$ python3 -q
>>> import numpy as np
>>> from numpy import linalg as LA
>>> np.set_printoptions(suppress=True, linewidth=120)
>>> K = np.load("test14.npy")
>>> print(K)
[[ 0 -4 -5  5 -4 -3 -4  0  5  2  3 -2  3]
 [ 4  0  4 -5 -2  4  4 -4 -1  4 -4  1  0]
 [ 5 -4  0  3  4  2  4  6 -2  3  4 -1  0]
 [-5  5 -3  0  1 -2 -2  1  2  0  1 -1 -2]
 [ 4  2 -4 -1  0  6  1 -1 -3  3 -1  4 -4]
 [ 3 -4 -2  2 -6  0 -1  0  2  1 -1  1  1]
 [ 4 -4 -4  2 -1  1  0 -4  0 -3  0  2  1]
 [ 0  4 -6 -1  1  0  4  0 -2  1  2 -5 -4]
 [-5  1  2 -2  3 -2  0  2  0  3 -1  2 -4]
 [-2 -4 -3  0 -3 -1  3 -1 -3  0 -4 -3  1]
 [-3  4 -4 -1  1  1  0 -2  1  4  0 -2 -1]
 [ 2 -1  1  1 -4 -1 -2  5 -2  3  2  0 -3]
 [-3  0  0  2  4 -1 -1  4  4 -1  1  3  0]]
>>> left, sv, Vt = LA.svd(K)
>>> print(np.argmax(sv[:-1] / (sv[1:] + 1e-6)) + 1)
12
>>> B = left[:, :12] @ np.diag(sv[:12]) @ Vt[:12]
>>> print(LA.matrix_rank(K, rtol=0.05))
10
>>> r = LA.matrix_rank(K)
>>> print(r)
12
>>> ns = LA.svd(K)[2][r:].T
>>> print(np.round(ns[:, 0] / ns[np.abs(ns[:, 0]).round(6).argmax(), 0], 2))
[-0.66 -0.05  0.04 -0.15 -0.56  0.25  0.62 -0.14 -0.18 -0.04  1.    0.56  0.29]
>>> print([int(LA.matrix_rank(K[:, :j + 1])) for j in range(13)])
[1, 2, 3, 4, 5, 6, 7, 8, 9, 10, 11, 12, 12]
>>> print(LA.matrix_rank(K.T @ K), LA.matrix_rank(K @ K.T))
12 12
>>> print(round(float(LA.norm(K, 2) / LA.norm(K)), 2))
0.48
>>> print(np.argsort(-LA.norm(K, axis=0).round(6), kind="stable")[:3])
[0 2 1]
>>> print([round(float(x), 2) for x in LA.svd(K, compute_uv=False)[:3]])
[17.58, 17.58, 13.93]
>>> rng = np.random.default_rng(786562)
>>> labels = rng.permutation(13)
>>> print(labels)
[ 5  6  1  7  2  0  3 10  9 11  4  8 12]
>>> B = K[labels][:, labels]
>>> print(np.allclose(B, K))
False
>>> print(np.diag(B))
[0 0 0 0 0 0 0 0 0 0 0 0 0]
>>> print(np.round(np.sort(np.abs(LA.eigvals(B))), 2) + 0)
[ 0.    0.19  0.19  3.37  3.37  7.05  7.05  9.99  9.99 13.93 13.93 17.58 17.58]
>>> arr = np.load("mat.npy")
>>> print(arr)
[[ 0  8 -1 -8  8 -7 -5  7  6]
 [ 0  0 -5 -2  9 -4  3  7  4]
 [ 0  0  0 -5  6 -3 -7 -9  1]
 [ 0  0  0  0  3  7 -4 -2 -1]
 [ 0  0  0  0  0  6  4  4 -9]
 [ 0  0  0  0  0  0 -6  9 -5]
 [ 0  0  0  0  0  0  0 -8 -7]
 [ 0  0  0  0  0  0  0  0  1]
 [ 0  0  0  0  0  0  0  0  0]]
>>> T = np.stack([K, 2 * K, K[::-1]])
>>> print((T @ K.T).shape)
(3, 13, 13)
>>> print(np.round(LA.norm(T, axis=(1, 2)), 2))
[36.44 72.88 36.44]
>>> print(np.einsum("bij,cij->bc", T, T))
[[1328 2656  -66]
 [2656 5312 -132]
 [ -66 -132 1328]]
>>> left, sv, Vt = LA.svd(arr)
>>> vecs = Vt[:(sv > 1e-8).sum()]
>>> vec = arr[1] + 4 * arr[5] + rng.integers(2) * np.eye(9)[8]
>>> print(vec)
[  0.   0.  -5.  -2.   9.  -4. -21.  43. -15.]
>>> print(np.round(np.diag(vecs.T @ vecs), 2))
[0. 1. 1. 1. 1. 1. 1. 1. 1.]
>>> print(LA.matrix_rank(np.vstack([arr, vec])))
8
>>> print(np.round(vecs.T @ vecs, 2) + 0)
[[0. 0. 0. 0. 0. 0. 0. 0. 0.]
 [0. 1. 0. 0. 0. 0. 0. 0. 0.]
 [0. 0. 1. 0. 0. 0. 0. 0. 0.]
 [0. 0. 0. 1. 0. 0. 0. 0. 0.]
 [0. 0. 0. 0. 1. 0. 0. 0. 0.]
 [0. 0. 0. 0. 0. 1. 0. 0. 0.]
 [0. 0. 0. 0. 0. 0. 1. 0. 0.]
 [0. 0. 0. 0. 0. 0. 0. 1. 0.]
 [0. 0. 0. 0. 0. 0. 0. 0. 1.]]
>>> r = LA.matrix_rank(arr)
>>> print(r)
8
>>> ns = LA.svd(arr)[2][r:].T
>>> print(ns.shape)
(9, 1)
>>> print([int(LA.matrix_rank(arr[:, :j + 1])) for j in range(9)])
[0, 1, 2, 3, 4, 5, 6, 7, 8]
>>> print(np.allclose(arr @ ns, 0))
True
>>> print(ns[:, 0] / ns[np.abs(ns[:, 0]).round(6).argmax(), 0])
[ 1. -0. -0. -0. -0. -0. -0. -0. -0.]
